In [1]: import numpy as np

In [2]: np.set_printoptions(suppress=True, linewidth=200)

In [3]: arr = np.load("out15.npy")

In [4]: print(arr)
[[  0.6  -1.1  -1.4  -0.6   0.2  -1.7  -0.1 -18.    0.1]
 [  0.8   0.    0.9   0.1  -0.9  -0.4  -0.4 -16.   -0.7]
 [  0.   -0.6   0.9   0.4   1.    0.4   0.3 -12.    0.4]
 [  0.3  -1.2  -0.3  -2.9   0.8   0.9   1.9 -24.    0.1]
 [ -2.1   0.    0.   -0.8   1.1   0.2   0.4  22.    0.1]
 [ -0.4  -1.2  -2.1  -1.4   0.5  -1.7   0.8 -26.    2. ]
 [  0.1   0.1   0.    0.   -1.4   0.9   0.5  14.   -0.3]
 [ -1.6   0.7   0.1  -0.8  -1.3   0.4  -0.1   2.   -0.8]
 [ -1.2   0.8  -0.9  -0.9  -0.7  -1.    2.6 -18.    0.2]]

In [5]: # column 7 is much longer than the rest

In [6]: round(float(np.trace(arr)), 4)
Out[6]: 0.7

In [7]: print(round(np.linalg.det(arr), 4))
-4707.2584

In [8]: C2 = arr.T @ arr

In [9]: (arr @ arr.T).shape
Out[9]: (9, 9)

In [10]: np.round(np.linalg.svd(arr, compute_uv=False) ** 2, 4)
Out[10]: array([2999.4701,   21.8231,   13.2252,   10.4684,    4.8444,    3.349 ,    1.4051,    0.5005,    0.2143])

In [11]: np.allclose(C2, C2.T)
Out[11]: True

In [12]: np.trace(C2), (arr ** 2).sum()
Out[12]: (np.float64(3055.3), np.float64(3055.3))

In [13]: u, g = arr[4], arr[7]

In [14]: print(u @ g)
46.53

In [15]: pr = (u @ g) / (u @ u) * u

In [16]: np.linalg.matrix_rank(np.outer(u, g))
Out[16]: np.int64(1)

In [17]: np.round(g - pr, 4)
Out[17]: array([-1.4008,  0.7   ,  0.1   , -0.7241, -1.4044,  0.381 , -0.1379, -0.0871, -0.8095])

In [18]: round(float(np.linalg.norm(u + g) ** 2 + np.linalg.norm(u - g) ** 2), 4)
Out[18]: 1001.34

In [19]: print(pr.round(4))
[-0.1992  0.      0.     -0.0759  0.1044  0.019   0.0379  2.0871  0.0095]

In [20]: X = np.array([[0, 1, 0, 1, 0, 1],
    ...:     [0, -2, 0, -2, 0, -2],
    ...:     [-1, -2, -1, -2, -1, -2],
    ...:     [0, 1, 0, 1, 0, 1],
    ...:     [0, -2, 0, -2, 0, -2],
    ...:     [-1, -2, -1, -2, -1, -2]])

In [21]: X
Out[21]: 
array([[ 0,  1,  0,  1,  0,  1],
       [ 0, -2,  0, -2,  0, -2],
       [-1, -2, -1, -2, -1, -2],
       [ 0,  1,  0,  1,  0,  1],
       [ 0, -2,  0, -2,  0, -2],
       [-1, -2, -1, -2, -1, -2]])

In [22]: # null space of dimension 4

In [23]: w1 = np.array([[3, 1, 0, 1, 0, 0],
    ...:     [3, 1, 2, 2, 3, 0],
    ...:     [2, 1, 3, 0, 1, 2],
    ...:     [3, 3, 1, 0, 2, 0],
    ...:     [1, 2, 1, 0, 0, 1],
    ...:     [1, 1, 3, 3, 0, 1]])

In [24]: c = np.array([1, 0, 2, 2, 0, 1])

In [25]: act = np.maximum(X @ w1 + c, 0)

In [26]: (act > 0).astype(int)
Out[26]: 
array([[1, 1, 1, 1, 1, 1],
       [0, 0, 0, 0, 0, 0],
       [0, 0, 0, 0, 0, 0],
       [1, 1, 1, 1, 1, 1],
       [0, 0, 0, 0, 0, 0],
       [0, 0, 0, 0, 0, 0]])

In [27]: basis = np.array([[1, 2, -3],
    ...:     [-2, -3, -3],
    ...:     [2, 3, 3],
    ...:     [3, 3, -1],
    ...:     [0, 3, 2],
    ...:     [-3, -3, 3]])

In [28]: w1 @ basis
Out[28]: 
array([[  4,   6, -13],
       [ 11,  24,  -2],
       [  0,   7,   8],
       [ -1,   6, -11],
       [ -4,  -4,  -3],
       [ 11,  14,   3]])

In [29]: (act @ basis).round(6).argmax(axis=1)
Out[29]: array([1, 0, 0, 1, 0, 0])

In [30]: np.abs(X).max()
Out[30]: np.int64(2)

In [31]: X.shape
Out[31]: (6, 6)

In [32]: X.sum(axis=0)
Out[32]: array([-2, -6, -2, -6, -2, -6])

In [33]: np.round(np.linalg.norm(X), 4)
Out[33]: np.float64(7.746)

In [34]: np.unravel_index(np.abs(X).argmax(), X.shape)
Out[34]: (np.int64(1), np.int64(1))

In [35]: X.sum(axis=1)
Out[35]: array([ 3, -6, -9,  3, -6, -9])

In [36]: X[:, 6]
IndexError: index 6 is out of bounds for axis 1 with size 6


In [37]: np.count_nonzero(X)
Out[37]: np.int64(24)

In [38]: rk = np.linalg.matrix_rank(X)

In [39]: rk
Out[39]: np.int64(2)

In [40]: null = np.linalg.svd(X)[2][rk:].T

In [41]: np.round(null @ null.T, 4) + 0
Out[41]: 
array([[ 0.6667,  0.    , -0.3333,  0.    , -0.3333,  0.    ],
       [ 0.    ,  0.6667,  0.    , -0.3333,  0.    , -0.3333],
       [-0.3333,  0.    ,  0.6667,  0.    , -0.3333,  0.    ],
       [ 0.    , -0.3333,  0.    ,  0.6667,  0.    , -0.3333],
       [-0.3333,  0.    , -0.3333,  0.    ,  0.6667,  0.    ],
       [ 0.    , -0.3333,  0.    , -0.3333,  0.    ,  0.6667]])

In [42]: null.shape
Out[42]: (6, 4)

In [43]: [int(np.linalg.matrix_rank(X[:, :j + 1])) for j in range(6)]
Out[43]: [1, 2, 2, 2, 2, 2]

In [44]: np.linalg.matrix_rank(X.T @ X), np.linalg.matrix_rank(X @ X.T)
Out[44]: (np.int64(2), np.int64(2))

In [45]: [round(float(x), 4) for x in np.linalg.svd(X, compute_uv=False)[:3]]
Out[45]: [7.5388, 1.7797, 0.0]

In [46]: round(float(np.linalg.norm(X, 2) / np.linalg.norm(X)), 4)
Out[46]: 0.9732

In [47]: np.argsort(-np.linalg.norm(X, axis=0).round(6), kind="stable")[:3]
Out[47]: array([1, 3, 5])

In [48]: np.linalg.cond(X) > 100
Out[48]: np.True_

In [49]: def softmax(z):
    ...:     e = np.exp(z - z.max(axis=-1, keepdims=True))
    ...:     return e / e.sum(axis=-1, keepdims=True)
    ...: 

In [50]: np.round(softmax(10 * X[5]), 4) + 0
Out[50]: array([0.3333, 0.    , 0.3333, 0.    , 0.3333, 0.    ])

In [51]: S = X @ X.T / np.sqrt(6)

In [52]: print(softmax(S).round(6).argmax(axis=1))
[0 1 2 0 1 2]

In [53]: np.round(softmax(S + np.triu(np.full(S.shape, -np.inf), 1)), 4)
Out[53]: 
array([[1.    , 0.    , 0.    , 0.    , 0.    , 0.    ],
       [0.0006, 0.9994, 0.    , 0.    , 0.    , 0.    ],
       [0.0001, 0.2271, 0.7728, 0.    , 0.    , 0.    ],
       [0.4876, 0.0124, 0.0124, 0.4876, 0.    , 0.    ],
       [0.0002, 0.3332, 0.3332, 0.0002, 0.3332, 0.    ],
       [0.0001, 0.1135, 0.3864, 0.0001, 0.1135, 0.3864]])
